$ python3 -q
>>> import numpy as np
>>> np.set_printoptions(precision=2, suppress=True, linewidth=200)
>>> feats = np.loadtxt("test3.csv", delimiter=",")
>>> print(feats)
[[2. 0. 0. 2. 0. 0. 0.]
 [2. 2. 0. 0. 3. 0. 0.]
 [2. 0. 0. 2. 0. 0. 0.]
 [2. 2. 0. 0. 3. 0. 0.]
 [2. 0. 0. 2. 0. 0. 0.]
 [2. 1. 0. 0. 1. 0. 0.]
 [2. 0. 0. 2. 0. 0. 0.]
 [2. 1. 0. 0. 1. 0. 0.]
 [2. 2. 0. 0. 3. 0. 0.]
 [2. 0. 0. 2. 0. 0. 0.]
 [2. 1. 0. 0. 1. 0. 0.]
 [2. 1. 0. 0. 1. 0. 0.]
 [2. 2. 0. 0. 3. 0. 0.]
 [2. 0. 0. 2. 0. 0. 0.]
 [2. 1. 0. 0. 1. 0. 0.]
 [2. 1. 0. 0. 1. 0. 0.]]
>>> U, sv, VT = np.linalg.svd(feats)
>>> vecs = VT[:(sv > 1e-8).sum()]
>>> rng = np.random.default_rng(8782)
>>> x = feats[11] + 4 * feats[15] + rng.integers(2) * np.eye(7)[0]
>>> print(x)
[10.  5.  0.  0.  5.  0.  0.]
>>> print(round(np.linalg.norm(x - vecs.T @ vecs @ x), 2))
0.0
>>> print(np.round(np.diag(vecs.T @ vecs), 2) + 0)
[0.95 0.27 0.   0.95 0.82 0.   0.  ]
>>> out = feats / np.sqrt((feats ** 2).mean(axis=1, keepdims=True))
>>> print(out[11])
[2.16 1.08 0.   0.   1.08 0.   0.  ]
>>> print(np.linalg.matrix_rank(out) == np.linalg.matrix_rank(feats))
True
>>> print(feats - feats.mean(axis=1, keepdims=True))
[[ 1.43 -0.57 -0.57  1.43 -0.57 -0.57 -0.57]
 [ 1.    1.   -1.   -1.    2.   -1.   -1.  ]
 [ 1.43 -0.57 -0.57  1.43 -0.57 -0.57 -0.57]
 [ 1.    1.   -1.   -1.    2.   -1.   -1.  ]
 [ 1.43 -0.57 -0.57  1.43 -0.57 -0.57 -0.57]
 [ 1.43  0.43 -0.57 -0.57  0.43 -0.57 -0.57]
 [ 1.43 -0.57 -0.57  1.43 -0.57 -0.57 -0.57]
 [ 1.43  0.43 -0.57 -0.57  0.43 -0.57 -0.57]
 [ 1.    1.   -1.   -1.    2.   -1.   -1.  ]
 [ 1.43 -0.57 -0.57  1.43 -0.57 -0.57 -0.57]
 [ 1.43  0.43 -0.57 -0.57  0.43 -0.57 -0.57]
 [ 1.43  0.43 -0.57 -0.57  0.43 -0.57 -0.57]
 [ 1.    1.   -1.   -1.    2.   -1.   -1.  ]
 [ 1.43 -0.57 -0.57  1.43 -0.57 -0.57 -0.57]
 [ 1.43  0.43 -0.57 -0.57  0.43 -0.57 -0.57]
 [ 1.43  0.43 -0.57 -0.57  0.43 -0.57 -0.57]]
>>> W = np.array([[4, -4, 3, -5, 4, 5],
...     [0, 0, 3, 3, 3, 4],
...     [2, 2, -4, 5, -1, -5],
...     [-4, -5, 3, 1, 4, 0],
...     [5, -3, 2, 1, -4, -2],
...     [1, 2, -4, -2, 5, 2],
...     [-1, -3, -2, -3, -4, -2]])
>>> beta = np.array([0, -3, 2, 2, -3, 1])
>>> act = np.maximum(feats @ W + beta, 0)
>>> print((act > 0).mean(axis=0))
[0.62 0.   1.   0.25 0.75 1.  ]
>>> print(act)
[[ 0.  0. 14.  0. 13. 11.]
 [23.  0. 20.  1.  0. 13.]
 [ 0.  0. 14.  0. 13. 11.]
 [23.  0. 20.  1.  0. 13.]
 [ 0.  0. 14.  0. 13. 11.]
 [13.  0. 13.  0.  4. 13.]
 [ 0.  0. 14.  0. 13. 11.]
 [13.  0. 13.  0.  4. 13.]
 [23.  0. 20.  1.  0. 13.]
 [ 0.  0. 14.  0. 13. 11.]
 [13.  0. 13.  0.  4. 13.]
 [13.  0. 13.  0.  4. 13.]
 [23.  0. 20.  1.  0. 13.]
 [ 0.  0. 14.  0. 13. 11.]
 [13.  0. 13.  0.  4. 13.]
 [13.  0. 13.  0.  4. 13.]]
>>> print((act > 0).astype(int))
[[0 0 1 0 1 1]
 [1 0 1 1 0 1]
 [0 0 1 0 1 1]
 [1 0 1 1 0 1]
 [0 0 1 0 1 1]
 [1 0 1 0 1 1]
 [0 0 1 0 1 1]
 [1 0 1 0 1 1]
 [1 0 1 1 0 1]
 [0 0 1 0 1 1]
 [1 0 1 0 1 1]
 [1 0 1 0 1 1]
 [1 0 1 1 0 1]
 [0 0 1 0 1 1]
 [1 0 1 0 1 1]
 [1 0 1 0 1 1]]
>>> C = np.array([[2, -8], [-1, 7], [3, 5], [-7, 0], [-3, -5], [-9, -8]])
>>> print(W @ C)
[[  -1 -105]
 [ -57  -32]
 [   3   23]
 [ -13   -8]
 [  42  -15]
 [ -31  -55]
 [  46   13]]
>>> X = np.loadtxt("w.csv", delimiter=",")
>>> print(X)
[[ 0.55 -0.12 -0.28 -0.36 -0.36 -0.36 -0.45]
 [-0.12  0.97 -0.08 -0.1  -0.1  -0.1  -0.12]
 [-0.28 -0.08  0.82 -0.23 -0.23 -0.23 -0.28]
 [-0.36 -0.1  -0.23  0.7  -0.3  -0.3  -0.36]
 [-0.36 -0.1  -0.23 -0.3   0.7  -0.3  -0.36]
 [-0.36 -0.1  -0.23 -0.3  -0.3   0.7  -0.36]
 [-0.45 -0.12 -0.28 -0.36 -0.36 -0.36  0.55]]
>>> # symmetric
>>> print(round(float(np.linalg.eigvalsh(X).min()), 2))
-1.0
>>> print([round(float(np.linalg.det(X[:i, :i])), 2) + 0 for i in range(1, 8)])
[0.55, 0.52, 0.34, 0.04, -0.26, -0.55, -1.0]
>>> print(np.unravel_index(np.abs(X).argmax(), X.shape))
(np.int64(1), np.int64(1))
>>> print(X.mean(axis=0))
[-0.2   0.05 -0.07 -0.14 -0.14 -0.14 -0.2 ]
>>> print(np.round(np.abs(X).max(), 2))
0.97
>>> X[:, 7]
Traceback (most recent call last):
  File "<python-input-31>", line 1, in <module>
    X[:, 7]
    ~^^^^^^
IndexError: index 7 is out of bounds for axis 1 with size 7
